In [1]: import numpy as np

In [2]: from numpy import linalg as LA

In [3]: np.set_printoptions(precision=2, suppress=True, linewidth=140)

In [4]: J = np.load("run15.npy")

In [5]: J
Out[5]: 
array([[ 2,  2, -4],
       [ 0,  0,  0],
       [ 0,  0,  0]])

In [6]: # column 1 repeats column 0

In [7]: u = np.array([1, 3, 2])

In [8]: np.array([np.convolve(row, u, "same") for row in J])
Out[8]: 
array([[ 8,  6, -8],
       [ 0,  0,  0],
       [ 0,  0,  0]])

In [9]: np.convolve(J[1], u)
Out[9]: array([0, 0, 0, 0, 0])

In [10]: np.cross(J[1, :3], J[0, :3])
Out[10]: array([0, 0, 0])

In [11]: m1 = np.load("mat.npy")

In [12]: m1
Out[12]: 
array([[ 2.92,  2.62,  1.64,  5.62,  2.08],
       [ 1.04,  2.42,  0.91,  2.95, -4.28],
       [ 6.07,  3.93,  0.32,  6.8 ,  4.03],
       [ 3.97,  2.9 ,  5.42, 10.66,  8.73],
       [-0.21,  1.04, -1.8 , -5.68, -6.58],
       [ 3.98,  2.83,  0.53,  4.77,  2.96],
       [ 1.9 ,  2.21, -1.48,  3.02, -2.07],
       [ 3.36,  2.19,  0.85,  2.15,  3.54],
       [-1.25,  0.6 ,  1.49, -5.44, -4.91],
       [ 3.59,  2.21, -0.86, -0.18,  1.79],
       [ 2.45,  2.08,  2.14,  2.96,  2.67],
       [ 3.22,  2.62,  4.27,  8.29,  6.08],
       [ 1.73,  2.45,  1.2 ,  5.64, -0.82],
       [ 1.89,  2.35, -2.21, -1.43, -5.61],
       [ 2.87,  2.81, -2.17,  2.53, -3.2 ],
       [ 3.92,  2.63,  4.36,  6.68,  7.41],
       [ 0.59,  1.92,  1.75,  2.83, -2.4 ],
       [ 0.46,  1.29, -4.12, -6.17, -7.68]])

In [13]: D = LA.norm(m1[:, None] - m1[None], axis=-1)

In [14]: D[:5, :5]
Out[14]: 
array([[ 0.  ,  7.19,  4.31,  9.22, 15.06],
       [ 7.19,  0.  , 10.57, 16.06,  9.52],
       [ 4.31, 10.57,  0.  ,  8.27, 17.91],
       [ 9.22, 16.06,  8.27,  0.  , 23.97],
       [15.06,  9.52, 17.91, 23.97,  0.  ]])

In [15]: np.unravel_index(D.round(6).argmax(), D.shape)
Out[15]: (np.int64(3), np.int64(17))

In [16]: D[12].round(6).argsort(kind="stable")[:4]
Out[16]: array([12,  0, 16,  6])

In [17]: LA.matrix_rank(D ** 2)
Out[17]: np.int64(7)

In [18]: cen = (m1 - m1.mean(axis=0)) / m1.std(axis=0)

In [19]: cen.std(axis=0)
Out[19]: array([1., 1., 1., 1., 1.])

In [20]: np.argwhere(np.abs(cen) > 2)
Out[20]: 
array([[2, 0],
       [2, 1],
       [8, 0],
       [8, 1]])

In [21]: coef = LA.lstsq(np.delete(cen, 0, axis=1), cen[:, 0])[0]

In [22]: coef
Out[22]: array([ 0.78, -0.31, -0.45,  0.92])

In [23]: np.abs(coef).argmax()
Out[23]: np.int64(3)
